% python3 -q
>>> import numpy as np
>>> import numpy.linalg as la
>>> np.set_printoptions(suppress=True, linewidth=100)
>>> K = np.loadtxt("w.csv", delimiter=",")
>>> K
array([[ 5.  , -5.83, -5.57,  0.29,  0.19,  3.05],
       [-0.05, -0.07,  0.51, -0.3 ,  0.81, -0.3 ],
       [ 0.47, -0.48, -0.7 ,  0.12,  0.03,  0.11],
       [-3.25,  3.19,  3.  , -0.01,  0.16, -1.26],
       [-1.52,  1.41,  1.07,  0.34, -0.14, -0.94],
       [-4.56,  4.83,  4.71,  0.13, -0.26, -2.13],
       [-1.18,  1.04,  1.37,  0.06,  0.51, -0.43],
       [ 0.69, -0.28, -0.51,  0.16,  0.28,  0.45],
       [-4.19,  4.11,  4.19,  0.05,  0.24, -2.16],
       [-0.05,  0.05, -0.67,  0.23,  0.  ,  0.35],
       [-0.84,  0.27,  0.98,  0.3 , -0.27, -0.42],
       [-0.47,  0.74,  0.11,  0.01, -0.39, -0.48],
       [ 2.75, -1.97, -2.24,  0.24, -0.15,  1.11],
       [ 2.88, -3.03, -3.33, -0.08,  0.18,  1.59],
       [-0.28, -0.14,  0.12,  0.3 ,  0.26,  0.15],
       [-0.73,  1.05,  1.07, -0.49, -0.1 , -0.29],
       [ 0.36, -0.7 , -1.1 ,  0.19, -0.42,  0.16],
       [-0.37,  0.38, -0.29, -0.02, -0.22,  0.11]])
>>> C2 = K.T @ K
>>> (K @ K.T).shape
(18, 18)
>>> np.round(la.eigvalsh(C2)[::-1], 2)
array([325.39,   2.61,   1.47,   0.96,   0.6 ,   0.54])
>>> np.allclose(C2, C2.T)
True
>>> la.matrix_rank(C2)
np.int64(6)
>>> J = np.loadtxt("block3.csv", delimiter=",")
>>> J.round(2)
array([[ 0.52, -0.62, -0.48, -0.34],
       [-0.62,  0.21, -0.62, -0.44],
       [-0.48, -0.62,  0.52, -0.34],
       [-0.34, -0.44, -0.34,  0.75]])
>>> vals, vecs = la.eigh(J)
>>> np.round(vecs.T @ J @ vecs, 2) + 0
array([[-1.,  0.,  0.,  0.],
       [ 0.,  1.,  0.,  0.],
       [ 0.,  0.,  1.,  0.],
       [ 0.,  0.,  0.,  1.]])
>>> np.round(la.eigvalsh(J + 5 * np.eye(4)), 2)
array([4., 6., 6., 6.])
>>> np.round(vecs @ np.diag(vals) @ vecs.T, 2)
array([[ 0.52, -0.62, -0.48, -0.34],
       [-0.62,  0.21, -0.62, -0.44],
       [-0.48, -0.62,  0.52, -0.34],
       [-0.34, -0.44, -0.34,  0.75]])
>>> np.round(la.svd(J, compute_uv=False), 2)
array([1., 1., 1., 1.])
>>> (vals > 1e-8).sum(), (vals < -1e-8).sum()
(np.int64(3), np.int64(1))
>>> vals
array([-1.,  1.,  1.,  1.])
>>> vals.sum(), np.trace(J)
(np.float64(2.0), np.float64(2.0))
